% ipython --no-banner

In [1]: import numpy as np

In [2]: import numpy.linalg as la

In [3]: np.set_printoptions(precision=1, suppress=True, linewidth=100, legacy="1.25")

In [4]: tidy = lambda a: np.round(a, 1) + 0

In [5]: F = np.load("w.npy")

In [6]: print(F)
[[-1 -1 -1]
 [-1 -2 -2]
 [-1 -2 -3]]

In [7]: # equal to its transpose

In [8]: print(tidy(la.det(F.T)))
-1.0

In [9]: print(tidy(la.eigvals(F).sum().real))
-6.0

In [10]: print(np.kron(np.eye(2, dtype=int), F))
[[-1 -1 -1  0  0  0]
 [-1 -2 -2  0  0  0]
 [-1 -2 -3  0  0  0]
 [ 0  0  0 -1 -1 -1]
 [ 0  0  0 -1 -2 -2]
 [ 0  0  0 -1 -2 -3]]

In [11]: print((F + F.T) / 2)
[[-1. -1. -1.]
 [-1. -2. -2.]
 [-1. -2. -3.]]

In [12]: print(np.allclose(F, F.T))
True

In [13]: print(tidy(la.det(F)))
-1.0

In [14]: print(F @ F)
[[ 3  5  6]
 [ 5  9 11]
 [ 6 11 14]]

In [15]: other = np.array([[2, 1], [0, 3], [3, 2]])

In [16]: print(la.matrix_rank(F @ other))
2

In [17]: print(la.matrix_rank(np.vstack([F, other.T])))
3

In [18]: print(other.T @ F.T)
[[ -5  -8 -11]
 [ -6 -11 -13]]

In [19]: print(np.einsum("ik,kj->ij", F, other))
[[ -5  -6]
 [ -8 -11]
 [-11 -13]]

In [20]: print(np.vstack([F, other.T]).shape)
(5, 3)

In [21]: print(F @ other)
[[ -5  -6]
 [ -8 -11]
 [-11 -13]]

In [22]: print(np.einsum("ij,ij->i", F, F))
[ 3  9 14]

In [23]: vals, V = la.eigh(F)

In [24]: print(tidy(V.T @ F @ V))
[[-5.   0.   0. ]
 [ 0.  -0.6  0. ]
 [ 0.   0.  -0.3]]

In [25]: print(tidy(vals))
[-5.  -0.6 -0.3]

In [26]: print(tidy(V.T @ V))
[[1. 0. 0.]
 [0. 1. 0.]
 [0. 0. 1.]]

In [27]: print(tidy(la.eigvalsh(F @ F)))
[ 0.1  0.4 25.5]

In [28]: print((vals > 1e-8).sum(), (vals < -1e-8).sum())
0 3

In [29]: print(tidy(V @ np.diag(vals) @ V.T))
[[-1. -1. -1.]
 [-1. -2. -2.]
 [-1. -2. -3.]]

In [30]: print(tidy(vals.sum()), np.trace(F))
-6.0 -6
